$ python -q
>>> import numpy as np
>>> np.set_printoptions(suppress=True, linewidth=160)
>>> data = np.load("run1.npy")
>>> data
array([[ 1, -1,  1, -1, -1,  1, -1,  1],
       [ 1, -1, -1,  1, -1,  1,  1, -1],
       [ 1, -1,  1, -1,  1, -1,  1, -1],
       [ 1,  1, -1, -1, -1, -1,  1,  1],
       [ 1,  1, -1, -1,  1,  1, -1, -1]])
>>> f = np.array([-3, 1])
>>> np.polyval(f, data[0])
array([-2,  4, -2,  4,  4, -2,  4, -2])
>>> W0 = np.loadtxt("a.csv", delimiter=",")
>>> W0
array([[1., 4., 0., 0., 0.],
       [4., 3., 4., 0., 0.],
       [0., 4., 2., 4., 0.],
       [0., 0., 4., 0., 4.],
       [0., 0., 0., 4., 3.]])
>>> # symmetric
>>> evals, vecs = np.linalg.eig(W0)
>>> evals.round(2)
array([-5.37, -2.34,  8.84,  1.98,  5.89])
>>> np.round(np.sort(np.linalg.eigvals(W0.T)), 2)
array([-5.37, -2.34,  1.98,  5.89,  8.84])
>>> np.round(W0 @ vecs[:, 0] - evals[0] * vecs[:, 0], 2) + 0
array([0., 0., 0., 0., 0.])
>>> np.round(np.prod(evals), 2)
np.float64(1296.0)
>>> np.all(np.linalg.eigvalsh(W0) > 0)
np.False_
>>> [round(float(np.linalg.det(W0[:i, :i])), 2) + 0 for i in range(1, 6)]
[1.0, -13.0, -42.0, 208.0, 1296.0]
>>> try:
...     np.linalg.cholesky(W0)
... except np.linalg.LinAlgError as e:
...     print("failed:", e)
... 
failed: Matrix is not positive definite
>>> evals, vecs = np.linalg.eigh(W0)
>>> vec = np.array([-3, -4, 6, 4, -8])
>>> (np.sign(vecs[:, -1].round(6)) == np.sign(vecs[0, -1].round(6))).astype(int)
array([1, 1, 1, 1, 1])
>>> vec @ W0 @ vec
np.float64(161.0)
>>> round(vec @ W0 @ vec / (vec @ vec), 2), np.round(evals[0], 2), round(evals[-1], 2)
(np.float64(1.14), np.float64(-5.37), np.float64(8.84))
>>> A = np.loadtxt("arr.csv", delimiter=",")
>>> A
array([[ 1.1, -0.2,  2.7, -0.7],
       [-0.3, -0.4, -0.7,  0.3],
       [ 0.5,  1.1,  0.1, -0.9]])
>>> np.round(A.sum(axis=1), 2)
array([ 2.9, -1.1,  0.8])
>>> np.zeros(3, 4)
Traceback (most recent call last):
  File "<python-input-25>", line 1, in <module>
    np.zeros(3, 4)
    ~~~~~~~~^^^^^^
TypeError: Cannot interpret '4' as a data type
>>> A.shape
(3, 4)
>>> np.round(np.diff(A, axis=0), 2)
array([[-1.4, -0.2, -3.4,  1. ],
       [ 0.8,  1.5,  0.8, -1.2]])
>>> A[:, 4]
Traceback (most recent call last):
  File "<python-input-28>", line 1, in <module>
    A[:, 4]
    ~^^^^^^
IndexError: index 4 is out of bounds for axis 1 with size 4
>>> A[3]
Traceback (most recent call last):
  File "<python-input-29>", line 1, in <module>
    A[3]
    ~^^^
IndexError: index 3 is out of bounds for axis 0 with size 3
>>> np.round(np.linalg.svd(A, compute_uv=False), 2)
array([3.15, 1.48, 0.19])
>>> np.unravel_index(np.abs(A).argmax(), A.shape)
(np.int64(0), np.int64(2))
>>> np.round(A - A[0], 2)
array([[ 0. ,  0. ,  0. ,  0. ],
       [-1.4, -0.2, -3.4,  1. ],
       [-0.6,  1.3, -2.6, -0.2]])
>>> A @ A
Traceback (most recent call last):
  File "<python-input-33>", line 1, in <module>
    A @ A
    ~~^~~
ValueError: matmul: Input operand 1 has a mismatch in its core dimension 0, with gufunc signature (n?,k),(k,m?)->(n?,m?) (size 3 is different from 4)
>>> cov = A.T @ A
>>> np.round(np.linalg.svd(A, compute_uv=False) ** 2, 2)
array([9.92, 2.18, 0.04])
>>> np.round(np.linalg.eigvalsh(cov)[::-1], 2) + 0
array([9.92, 2.18, 0.04, 0.  ])
>>> (A @ A.T).shape
(3, 3)
>>> M2 = np.array([[2, -1, 0], [2, 2, -1]])
>>> C = np.kron(M2, A)
>>> C.shape
(6, 12)
>>> C
array([[ 2.2, -0.4,  5.4, -1.4, -1.1,  0.2, -2.7,  0.7,  0. , -0. ,  0. , -0. ],
       [-0.6, -0.8, -1.4,  0.6,  0.3,  0.4,  0.7, -0.3, -0. , -0. , -0. ,  0. ],
       [ 1. ,  2.2,  0.2, -1.8, -0.5, -1.1, -0.1,  0.9,  0. ,  0. ,  0. , -0. ],
       [ 2.2, -0.4,  5.4, -1.4,  2.2, -0.4,  5.4, -1.4, -1.1,  0.2, -2.7,  0.7],
       [-0.6, -0.8, -1.4,  0.6, -0.6, -0.8, -1.4,  0.6,  0.3,  0.4,  0.7, -0.3],
       [ 1. ,  2.2,  0.2, -1.8,  1. ,  2.2,  0.2, -1.8, -0.5, -1.1, -0.1,  0.9]])
>>> np.linalg.matrix_rank(C)
np.int64(6)
>>> vec = np.array([0, 3, 1, 0])
>>> h = np.maximum(A @ vec, 0)
>>> h.round(2)
array([2.1, 0. , 3.4])
>>> np.flatnonzero(h > 1e-9)
array([0, 2])
>>> np.round(np.tanh(A @ vec), 2)
array([ 0.97, -0.96,  1.  ])
>>> np.round(np.maximum(A @ (3 * vec), 0), 2)
array([ 6.3,  0. , 10.2])
>>> K = np.load("test14.npy")
>>> K
array([[ 3,  1,  3, -2],
       [ 3,  1,  3, -2]])
>>> # row 1 repeats row 0
>>> M2 = K / np.linalg.norm(K, axis=1, keepdims=True)
>>> cov = M2 @ M2.T
>>> np.argwhere(np.triu(np.abs(cov) > 0.95, 1))
array([[0, 1]])
>>> np.degrees(np.arccos(np.clip(cov[1, 0], -1, 1)))
np.float64(0.0)
>>> (np.abs(cov) > 0.9).astype(int)
array([[1, 1],
       [1, 1]])
>>> np.round(np.linalg.norm(M2, axis=1), 2)
array([1., 1.])
>>> cov[1].round(2)
array([1., 1.])
>>> cov.round(2)
array([[1., 1.],
       [1., 1.]])
>>> left, s, Vh = np.linalg.svd(K)
>>> s.round(2) + 0
array([6.78, 0.  ])
>>> M2 = left[:, :1] @ np.diag(s[:1]) @ Vh[:1]
>>> np.round(np.abs(K - M2).max(), 2)
np.float64(0.0)
>>> M2.round(2)
array([[ 3.,  1.,  3., -2.],
       [ 3.,  1.,  3., -2.]])
>>> np.round(np.linalg.norm(K - M2, 2), 2), round(s[1], 2)
(np.float64(0.0), np.float64(0.0))
>>> np.round(M2 @ np.linalg.pinv(M2) @ M2, 2)
array([[ 3.,  1.,  3., -2.],
       [ 3.,  1.,  3., -2.]])
>>> np.allclose(M2[:-1].T @ np.linalg.lstsq(M2[:-1].T, M2[-1])[0], M2[-1])
True
>>> np.unique(M2.round(6), axis=0).shape
(1, 4)
>>> try:
...     np.linalg.inv(M2)
... except np.linalg.LinAlgError as e:
...     print(repr(e))
... 
LinAlgError('Last 2 dimensions of the array must be square')
>>> round(float(np.trace(np.linalg.pinv(M2) @ M2)), 2)
1.0
>>> [round(float(x), 2) for x in np.linalg.svd(K, compute_uv=False)[:3]]
[6.78, 0.0]
>>> np.linalg.cond(K) > 100
np.True_
>>> arr = np.array([[2, -1, 2, 0, 2],
...     [-2, 2, -2, -1, 2],
...     [2, 1, 1, -2, 1],
...     [-1, -1, -2, 0, -1],
...     [-2, -2, 0, -1, -2]])
>>> arr[3] = arr[1]
>>> arr
array([[ 2, -1,  2,  0,  2],
       [-2,  2, -2, -1,  2],
       [ 2,  1,  1, -2,  1],
       [-2,  2, -2, -1,  2],
       [-2, -2,  0, -1, -2]])
>>> # rank 4
>>> rank = np.linalg.matrix_rank(arr)
>>> rank
np.int64(4)
>>> N = np.linalg.svd(arr)[2][rank:].T
>>> np.round(N @ N.T, 2)
array([[ 0.19, -0.2 , -0.33, -0.06,  0.04],
       [-0.2 ,  0.21,  0.35,  0.06, -0.04],
       [-0.33,  0.35,  0.57,  0.1 , -0.06],
       [-0.06,  0.06,  0.1 ,  0.02, -0.01],
       [ 0.04, -0.04, -0.06, -0.01,  0.01]])
>>> np.linalg.matrix_rank(arr.T @ arr), np.linalg.matrix_rank(arr @ arr.T)
(np.int64(4), np.int64(4))
>>> left, s, Vh = np.linalg.svd(arr)
>>> np.argmax(s[:-1] / (s[1:] + 1e-6)) + 1
np.int64(4)
>>> s.round(2) + 0
array([6.11, 4.95, 2.38, 1.87, 0.  ])
>>> M2 = left[:, :4] @ np.diag(s[:4]) @ Vh[:4]
>>> np.linalg.matrix_rank(M2)
np.int64(4)
>>> np.linalg.matrix_rank(arr, rtol=0.05)
np.int64(4)
>>> np.round(np.abs(arr - M2).max(), 2)
np.float64(0.0)
>>> f = np.array([1, 1])
>>> np.polyval(f, arr[1])
array([-1,  3, -1,  0,  3])
>>> np.convolve(arr[1], f)
array([-2,  0,  0, -3,  1,  2])
>>> np.correlate(arr[1], arr[2], "full")
array([-2,  6, -8,  3,  0, -3, -3,  0,  4])
>>> np.cross(arr[1, :3], arr[2, :3])
array([ 4, -2, -6])
>>> np.array([np.convolve(row, f, "same") for row in arr])
array([[ 2,  1,  1,  2,  2],
       [-2,  0,  0, -3,  1],
       [ 2,  3,  2, -1, -1],
       [-2,  0,  0, -3,  1],
       [-2, -4, -2, -1, -3]])
